>>> import numpy as np
>>> np.set_printoptions(precision=1, suppress=True, linewidth=160, floatmode="fixed")
>>> M = np.load("mat.npy")
>>> print(M)
[[8 2 7 7]
 [8 2 7 7]]
>>> def softmax(z):
...     e = np.exp(z - z.max(axis=-1, keepdims=True))
...     return e / e.sum(axis=-1, keepdims=True)
... 
>>> print(np.round(softmax(M[0]), 1) + 0)
[0.6 0.0 0.2 0.2]
>>> print(softmax(M).sum(axis=1))
[1.0 1.0]
>>> print(np.round(softmax(M[0] + 2), 1) + 0)
[0.6 0.0 0.2 0.2]
>>> print(np.round(softmax(10 * M[0]), 1) + 0)
[1.0 0.0 0.0 0.0]
>>> att = M @ M.T / np.sqrt(4)
>>> print(softmax(att).round(6).argmax(axis=1))
[0 0]
>>> print(softmax(att))
[[0.5 0.5]
 [0.5 0.5]]
>>> print(softmax(att + np.triu(np.full(att.shape, -np.inf), 1)))
[[1.0 0.0]
 [0.5 0.5]]
>>> left, sigma, VT = np.linalg.svd(M)
>>> V = VT[:(sigma > 1e-8).sum()]
>>> rng = np.random.default_rng(963)
>>> x = M[1] + -3 * M[0] + rng.integers(2) * np.eye(4)[1]
>>> print(x)
[-16.0  -4.0 -14.0 -14.0]
>>> print(np.allclose(V.T @ V @ x, x))
True
>>> print(np.linalg.matrix_rank(np.vstack([M, x])))
1
>>> print(np.round(V.T @ V, 1) + 0)
[[0.4 0.1 0.3 0.3]
 [0.1 0.0 0.1 0.1]
 [0.3 0.1 0.3 0.3]
 [0.3 0.1 0.3 0.3]]
>>> print(np.round(np.diag(V.T @ V), 1) + 0)
[0.4 0.0 0.3 0.3]
>>> print(round(float(np.linalg.norm(x - V.T @ V @ x)), 1))
0.0
>>> m1 = np.array([[1, -1, 1, -1, 1, -1, 1, -1],
...     [1, 1, -1, -1, -1, -1, 1, 1],
...     [1, 1, 1, 1, 1, 1, 1, 1],
...     [1, -1, -1, 1, -1, 1, 1, -1]])
>>> # column 4 repeats column 2
>>> f, v = m1[3], m1[1]
>>> print(f @ v)
0
>>> print(f @ f)
8
>>> p = (f @ v) / (f @ f) * f
>>> print(np.linalg.matrix_rank(np.outer(f, v)))
1
>>> print(round(float(np.linalg.norm(f + v) ** 2 + np.linalg.norm(f - v) ** 2), 1))
32.0
>>> print((v - p) @ f)
0.0
>>> x = np.array([3, 6, 5, 4, 6, 4, -3, 7])
>>> h = np.maximum(m1 @ x, 0)
>>> print(np.flatnonzero(h > 1e-9))
[2]
>>> print(m1.T @ h)
[32 32 32 32 32 32 32 32]
>>> print(np.tanh(m1 @ x))
[-1.0 -1.0  1.0 -1.0]
>>> print(h)
[ 0  0 32  0]
>>> print(np.maximum(m1 @ x, 0) - np.maximum(-m1 @ x, 0))
[-10  -6  32 -16]
>>> print(np.maximum(m1 @ (3 * x), 0))
[ 0  0 96  0]
>>> feats = np.load("test0.npy")
>>> print(feats)
[[ 3  1]
 [ 2 -2]
 [ 4  0]]
>>> left, sigma, VT = np.linalg.svd(feats, full_matrices=False)
>>> print(np.round(np.abs(VT[0]), 1) + 0)
[1.0 0.0]
>>> print(np.cumsum(sigma ** 2) / np.sum(sigma ** 2))
[0.9 1.0]
>>> print(left.shape, sigma.shape, VT.shape)
(3, 2) (2,) (2, 2)
>>> print(sigma)
[5.4 2.2]
>>> print(np.round(VT @ VT.T, 1) + 0)
[[1.0 0.0]
 [0.0 1.0]]
>>> print(np.round(np.sqrt((sigma ** 2).sum()), 1), round(float(np.linalg.norm(feats)), 1))
5.8 5.8
>>> print(np.round(left.T @ feats @ VT.T, 1) + 0)
[[5.4 0.0]
 [0.0 2.2]]
>>> print(softmax(feats).sum(axis=1))
[1.0 1.0 1.0]
>>> att = feats @ feats.T / np.sqrt(2)
>>> print(np.round(softmax(att), 1) + 0)
[[0.2 0.0 0.8]
 [0.0 0.5 0.5]
 [0.1 0.0 0.9]]
>>> print(np.linalg.matrix_rank(M, rtol=0.1))
1
>>> print(np.linalg.cond(M) > 100)
True
>>> x = np.array([2, 1])
>>> h = np.maximum(feats @ x, 0)
>>> print(np.maximum(feats @ x, 0) - np.maximum(-feats @ x, 0))
[7 2 8]
>>> print(feats * (h > 1e-9)[:, None])
[[ 3  1]
 [ 2 -2]
 [ 4  0]]
>>> print(h)
[7 2 8]
>>> K = np.array([[3, 2, 0, 0, 0, 0],
...     [2, 2, 0, 0, 0, 0],
...     [0, 1, 0, 0, 0, 0],
...     [0, 0, 3, 2, 0, 0],
...     [0, 0, 2, 2, 0, 0],
...     [0, 0, 0, 1, 0, 0],
...     [0, 0, 0, 0, 3, 2],
...     [0, 0, 0, 0, 2, 2],
...     [0, 0, 0, 0, 0, 1]])
>>> x = np.array([2, 0, 1, 2, 0, 1])
>>> target = K @ x
>>> print(target)
[6 4 0 7 6 2 2 2 1]
>>> print(np.round(np.linalg.solve(K.T @ K, K.T @ target), 1) + 0)
[2.0 0.0 1.0 2.0 0.0 1.0]
>>> print(np.round(np.linalg.pinv(K) @ K, 1) + 0)
[[1.0 0.0 0.0 0.0 0.0 0.0]
 [0.0 1.0 0.0 0.0 0.0 0.0]
 [0.0 0.0 1.0 0.0 0.0 0.0]
 [0.0 0.0 0.0 1.0 0.0 0.0]
 [0.0 0.0 0.0 0.0 1.0 0.0]
 [0.0 0.0 0.0 0.0 0.0 1.0]]
>>> target = target + 0.1 * rng.normal(size=9)
>>> print(target)
[5.9 4.2 0.1 7.1 6.0 2.1 1.9 2.0 0.8]
>>> beta, *_ = np.linalg.lstsq(K, target)
>>> print([round(float(np.linalg.norm(np.linalg.solve(K.T @ K + lam * np.eye(6), K.T @ target))), 2) for lam in (0, 1, 10, 100)])
[3.06, 2.62, 1.8, 0.46]
>>> print(round(np.linalg.norm(target - K @ beta), 1))
0.2
>>> print(beta)
[1.9 0.2 1.0 2.0 0.1 0.9]
>>> print(np.round(K.T @ (target - K @ beta), 1) + 0)
[0.0 0.0 0.0 0.0 0.0 0.0]
